$ python3 -q
>>> import numpy as np
>>> import numpy.linalg as la
>>> np.set_printoptions(precision=2, suppress=True, linewidth=200, floatmode="fixed")
>>> other = np.array([[1, -3, 0], [-1, -1, -2], [1, 0, -1]])
>>> X = np.triu(other, 1)
>>> X
array([[ 0, -3,  0],
       [ 0,  0, -2],
       [ 0,  0,  0]])
>>> np.allclose(X[:-1].T @ la.lstsq(X[:-1].T, X[-1])[0], X[-1])
True
>>> np.abs(np.diag(la.qr(X)[1])) > 1e-9
array([False, False, False])
>>> try:
...     la.inv(X)
... except la.LinAlgError as e:
...     print(e)
... 
Singular matrix
>>> np.unique(X.round(6), axis=0).shape
(3, 3)
>>> left, sig, Vh = la.svd(X)
>>> sig
array([3.00, 2.00, 0.00])
>>> other = left[:, :2] @ np.diag(sig[:2]) @ Vh[:2]
>>> other
array([[ 0.00, -3.00,  0.00],
       [ 0.00,  0.00, -2.00],
       [ 0.00,  0.00,  0.00]])
>>> la.matrix_rank(other)
np.int64(2)
>>> np.abs(X - other).max()
np.float64(0.0)
>>> left, sig, Vh = la.svd(other)
>>> evecs = Vh[:(sig > 1e-8).sum()]
>>> rng = np.random.default_rng(2607)
>>> vec = other[1] + 5 * other[2] + rng.integers(2) * np.eye(3)[1]
>>> vec
array([ 0.00,  1.00, -2.00])
>>> round(la.norm(vec - evecs.T @ evecs @ vec), 2)
np.float64(0.0)
>>> np.round(la.det(X), 2)
np.float64(0.0)
>>> la.determinant(X)
Traceback (most recent call last):
  File "<python-input-23>", line 1, in <module>
    la.determinant(X)
    ^^^^^^^^^^^^^^
AttributeError: module 'numpy.linalg' has no attribute 'determinant'
>>> np.allclose(X, X.T)
False
>>> la.matrix_power(X, 4)
array([[0, 0, 0],
       [0, 0, 0],
       [0, 0, 0]])
>>> vec = np.array([-3, -1, -2])
>>> h = np.maximum(X @ vec, 0)
>>> np.flatnonzero(h > 1e-9)
array([0, 1])
>>> h
array([3, 4, 0])
>>> X.T @ h
array([ 0, -9, -8])
>>> np.maximum(X @ vec, 0) - np.maximum(-X @ vec, 0)
array([3, 4, 0])
>>> np.maximum(X @ (3 * vec), 0)
array([ 9, 12,  0])
>>> J = np.load("dump.npy")
>>> print(J)
[[  1  -3   9 -27]
 [  1  -2   4  -8]
 [  1  -1   1  -1]
 [  1   0   0   0]
 [  1   1   1   1]
 [  1   2   4   8]
 [  1   3   9  27]]
>>> other = J + rng.integers(-2, 3, (7, 2)) @ rng.integers(-2, 3, (2, 4))
>>> other
array([[ -1,  -1,   8, -32],
       [ -3,  -3,   7,  -8],
       [ -3,   1,   1,  -7],
       [  3,  -1,   0,   3],
       [  5,  -1,   1,   7],
       [  5,   2,   2,  10],
       [  3,   2,   9,  30]])
>>> np.abs(other - J).sum(axis=1)
array([10,  8, 12,  6, 12,  8,  6])
>>> P = J @ la.solve(J.T @ J, J.T)
>>> np.round(P @ J[:, 1], 2) + 0
array([-3.00, -2.00, -1.00,  0.00,  1.00,  2.00,  3.00])
>>> print(P)
[[ 0.93  0.19 -0.10 -0.10  0.02  0.10 -0.05]
 [ 0.19  0.45  0.38  0.14 -0.10 -0.17  0.10]
 [-0.10  0.38  0.45  0.29  0.05 -0.10  0.02]
 [-0.10  0.14  0.29  0.33  0.29  0.14 -0.10]
 [ 0.02 -0.10  0.05  0.29  0.45  0.38 -0.10]
 [ 0.10 -0.17 -0.10  0.14  0.38  0.45  0.19]
 [-0.05  0.10  0.02 -0.10 -0.10  0.19  0.93]]
>>> round(np.trace(P), 2)
np.float64(4.0)
>>> np.diag(P)
array([0.93, 0.45, 0.45, 0.33, 0.45, 0.45, 0.93])
>>> arr = np.load("x.npy")
>>> arr
array([[6.00, 5.00, 0.00, 0.00, 0.00, 5.00, 0.00],
       [5.00, 6.00, 0.00, 0.00, 0.00, 5.00, 0.00],
       [0.00, 0.00, 6.00, 5.00, 5.00, 0.00, 5.00],
       [0.00, 0.00, 5.00, 6.00, 5.00, 0.00, 5.00],
       [0.00, 0.00, 5.00, 5.00, 6.00, 0.00, 5.00],
       [5.00, 5.00, 0.00, 0.00, 0.00, 6.00, 0.00],
       [0.00, 0.00, 5.00, 5.00, 5.00, 0.00, 6.00]])
>>> left, sig, Vh = la.svd(arr)
>>> np.argmax(sig[:-1] / (sig[1:] + 1e-6)) + 1
np.int64(2)
>>> sig
array([21.00, 16.00,  1.00,  1.00,  1.00,  1.00,  1.00])
>>> other = left[:, :2] @ np.diag(sig[:2]) @ Vh[:2]
>>> print(round(la.norm(arr - other, 2), 2), np.round(sig[2], 2))
1.0 1.0
>>> la.matrix_rank(other)
np.int64(2)
>>> other
array([[5.33, 5.33, 0.00, 0.00, 0.00, 5.33, 0.00],
       [5.33, 5.33, 0.00, 0.00, 0.00, 5.33, 0.00],
       [0.00, 0.00, 5.25, 5.25, 5.25, 0.00, 5.25],
       [0.00, 0.00, 5.25, 5.25, 5.25, 0.00, 5.25],
       [0.00, 0.00, 5.25, 5.25, 5.25, 0.00, 5.25],
       [5.33, 5.33, 0.00, 0.00, 0.00, 5.33, 0.00],
       [0.00, 0.00, 5.25, 5.25, 5.25, 0.00, 5.25]])
>>> round(float(la.norm(arr - other) / la.norm(arr)), 2)
0.08
>>> evals, evecs = la.eigh(arr)
>>> la.eigvalsh(arr + -2 * np.eye(7))
array([-1.00, -1.00, -1.00, -1.00, -1.00, 14.00, 19.00])
>>> la.svd(arr, compute_uv=False)
array([21.00, 16.00,  1.00,  1.00,  1.00,  1.00,  1.00])
>>> la.eigvalsh(arr @ arr)
array([  1.00,   1.00,   1.00,   1.00,   1.00, 256.00, 441.00])
>>> round(evals.sum(), 2), np.trace(arr)
(np.float64(42.0), np.float64(42.0))
>>> evals
array([ 1.00,  1.00,  1.00,  1.00,  1.00, 16.00, 21.00])
>>> np.argsort(-la.norm(arr, axis=0).round(6), kind="stable")[:3]
array([2, 3, 4])
>>> print([round(float(x), 2) for x in la.svd(arr, compute_uv=False)[:3]])
[21.0, 16.0, 1.0]
>>> la.matrix_rank(arr, rtol=0.1)
np.int64(2)
>>> round(np.log10(la.cond(arr)))
1
>>> la.cond(arr) > 100
np.False_
>>> evals, evecs = la.eigh(arr)
>>> vec = np.array([4, 2, 5, 0, 2, 4, 5])
>>> round(float(vec @ arr @ vec / (vec @ vec)), 2), round(float(evals[0]), 2), round(float(evals[-1]), 2)
(14.56, 1.0, 21.0)
>>> print(evecs * np.abs(evals) @ evecs.T)
[[6.00 5.00 0.00 0.00 0.00 5.00 0.00]
 [5.00 6.00 0.00 0.00 0.00 5.00 0.00]
 [0.00 0.00 6.00 5.00 5.00 0.00 5.00]
 [0.00 0.00 5.00 6.00 5.00 0.00 5.00]
 [0.00 0.00 5.00 5.00 6.00 0.00 5.00]
 [5.00 5.00 0.00 0.00 0.00 6.00 0.00]
 [0.00 0.00 5.00 5.00 5.00 0.00 6.00]]
>>> evecs * np.maximum(evals, 0) @ evecs.T
array([[6.00, 5.00, 0.00, 0.00, 0.00, 5.00, 0.00],
       [5.00, 6.00, 0.00, 0.00, 0.00, 5.00, 0.00],
       [0.00, 0.00, 6.00, 5.00, 5.00, 0.00, 5.00],
       [0.00, 0.00, 5.00, 6.00, 5.00, 0.00, 5.00],
       [0.00, 0.00, 5.00, 5.00, 6.00, 0.00, 5.00],
       [5.00, 5.00, 0.00, 0.00, 0.00, 6.00, 0.00],
       [0.00, 0.00, 5.00, 5.00, 5.00, 0.00, 6.00]])
>>> np.abs(arr).sum(axis=1).max(), np.round(np.abs(evals).max(), 2)
(np.float64(21.0), np.float64(21.0))
>>> (np.sign(evecs[:, -1].round(6)) == np.sign(evecs[0, -1].round(6))).astype(int)
array([1, 1, 0, 0, 0, 1, 0])
>>> la.eigvalsh(arr[1:, 1:])
array([ 1.00,  1.00,  1.00,  1.00, 11.00, 21.00])
>>> evecs * np.sqrt(evals) @ evecs.T
array([[2.00, 1.00, 0.00, 0.00, 0.00, 1.00, 0.00],
       [1.00, 2.00, 0.00, 0.00, 0.00, 1.00, 0.00],
       [0.00, 0.00, 1.90, 0.90, 0.90, 0.00, 0.90],
       [0.00, 0.00, 0.90, 1.90, 0.90, 0.00, 0.90],
       [0.00, 0.00, 0.90, 0.90, 1.90, 0.00, 0.90],
       [1.00, 1.00, 0.00, 0.00, 0.00, 2.00, 0.00],
       [0.00, 0.00, 0.90, 0.90, 0.90, 0.00, 1.90]])
>>> O, _ = la.qr(np.array([[-0.4, 0.0, 0.8, -0.4, 0.7, -1.2, -0.3],
...     [0.8, 0.2, 0.3, 0.8, 0.7, -1.1, -0.5],
...     [-3.2, 0.3, -1.6, -0.1, 0.0, -0.1, 2.4],
...     [-0.6, 0.4, 1.2, -1.9, -0.8, -0.6, 0.5],
...     [1.5, -0.8, -0.4, 1.9, -0.3, 0.2, 0.6],
...     [-0.1, -0.3, 0.4, 0.3, -1.0, -0.2, -0.8],
...     [0.6, 1.4, 0.9, -0.5, -0.9, -1.0, 0.4]]))
>>> evecs, _ = la.qr(np.array([[-0.1, 0.6, 0.3, -2.1],
...     [0.9, -0.1, 0.8, -0.1],
...     [-0.5, 0.0, 0.8, 0.5],
...     [-0.1, -0.6, -0.1, 2.8]]))
>>> sig = 5 * 0.5 ** np.arange(4)
>>> W0 = O[:, :4] * sig @ evecs[:4]
>>> W0
array([[-0.24,  0.60, -0.52, -0.32],
       [-0.45, -0.54,  0.09,  0.96],
       [ 0.62,  3.09,  1.02, -2.74],
       [-0.73,  0.47, -0.28, -0.85],
       [ 0.76, -1.23, -0.57,  1.63],
       [ 0.17,  0.35, -0.61,  0.05],
       [-1.87, -0.53,  1.10,  0.62]])
>>> np.abs(J).max()
np.int64(27)
>>> print(J.mean(axis=0))
[1.00 0.00 4.00 0.00]
>>> print(np.count_nonzero(J))
25
>>> la.svd(J, compute_uv=False)
array([40.15, 14.14,  1.94,  1.71])
>>> np.zeros(7, 4)
Traceback (most recent call last):
  File "<python-input-82>", line 1, in <module>
    np.zeros(7, 4)
    ~~~~~~~~^^^^^^
TypeError: Cannot interpret '4' as a data type
>>> np.unravel_index(np.abs(J).argmax(), J.shape)
(np.int64(0), np.int64(3))
>>> la.rank(W0)
Traceback (most recent call last):
  File "<python-input-84>", line 1, in <module>
    la.rank(W0)
    ^^^^^^^
AttributeError: module 'numpy.linalg' has no attribute 'rank'
>>> round(np.abs(W0).max(), 2)
np.float64(3.09)
>>> la.svd(W0, compute_uv=False)
array([5.00, 2.50, 1.25, 0.62])
>>> print(W0.shape)
(7, 4)
>>> W0[7]
Traceback (most recent call last):
  File "<python-input-88>", line 1, in <module>
    W0[7]
    ~~^^^
IndexError: index 7 is out of bounds for axis 0 with size 7
>>> f = np.array([0, 0, 1, 1, 3, 1, 0, 1, 0, 2])
>>> M = np.array([np.roll(f, i) for i in range(10)])
>>> M
array([[0, 0, 1, 1, 3, 1, 0, 1, 0, 2],
       [2, 0, 0, 1, 1, 3, 1, 0, 1, 0],
       [0, 2, 0, 0, 1, 1, 3, 1, 0, 1],
       [1, 0, 2, 0, 0, 1, 1, 3, 1, 0],
       [0, 1, 0, 2, 0, 0, 1, 1, 3, 1],
       [1, 0, 1, 0, 2, 0, 0, 1, 1, 3],
       [3, 1, 0, 1, 0, 2, 0, 0, 1, 1],
       [1, 3, 1, 0, 1, 0, 2, 0, 0, 1],
       [1, 1, 3, 1, 0, 1, 0, 2, 0, 0],
       [0, 1, 1, 3, 1, 0, 1, 0, 2, 0]])
>>> np.allclose(M @ M.T, M.T @ M)
True
>>> np.sort(np.abs(np.fft.fft(M[0]))), np.sort(la.svd(M, compute_uv=False))
(array([0.38, 0.38, 1.00, 2.62, 2.62, 4.17, 4.17, 4.43, 4.43, 9.00]), array([0.38, 0.38, 1.00, 2.62, 2.62, 4.17, 4.17, 4.43, 4.43, 9.00]))
>>> M @ (-1.0) ** np.arange(10)
array([-1.00,  1.00, -1.00,  1.00, -1.00,  1.00, -1.00,  1.00, -1.00,  1.00])
>>> W1 = np.array([[0, 3, 0, 1, 3],
...     [2, 1, 2, 2, 0],
...     [1, 3, 0, 2, 0],
...     [0, 0, 2, 2, 3],
...     [3, 0, 3, 2, 2],
...     [0, 0, 3, 3, 3],
...     [3, 1, 3, 3, 1],
...     [1, 0, 1, 3, 1],
...     [1, 2, 3, 2, 1],
...     [2, 0, 2, 2, 0]])
>>> c = np.array([1, 2, 0, 0, 2])
>>> hid = np.maximum(M @ W1 + c, 0)
>>> hid
array([[16,  5, 19, 20, 15],
       [ 8, 11, 20, 20, 24],
       [20,  7, 22, 23, 11],
       [10, 14, 12, 22, 13],
       [12, 10, 21, 20, 13],
       [16, 10, 16, 18, 11],
       [ 6, 14, 15, 17, 21],
       [19, 13, 17, 19,  9],
       [ 8, 15,  9, 20, 13],
       [12, 11, 20, 19, 16]])
>>> (hid > 0).mean(axis=0)
array([1.00, 1.00, 1.00, 1.00, 1.00])
>>> print((hid > 0).astype(int))
[[1 1 1 1 1]
 [1 1 1 1 1]
 [1 1 1 1 1]
 [1 1 1 1 1]
 [1 1 1 1 1]
 [1 1 1 1 1]
 [1 1 1 1 1]
 [1 1 1 1 1]
 [1 1 1 1 1]
 [1 1 1 1 1]]
>>> Z = np.array([[-8, -8], [-1, 7], [-2, 1], [8, 9], [-4, 0]])
>>> W1 @ Z
array([[ -7,  30],
       [ -5,  11],
       [  5,  31],
       [  0,  20],
       [-22,  -3],
       [  6,  30],
       [-11,  13],
       [ 10,  20],
       [ -4,  27],
       [ -4,   4]])
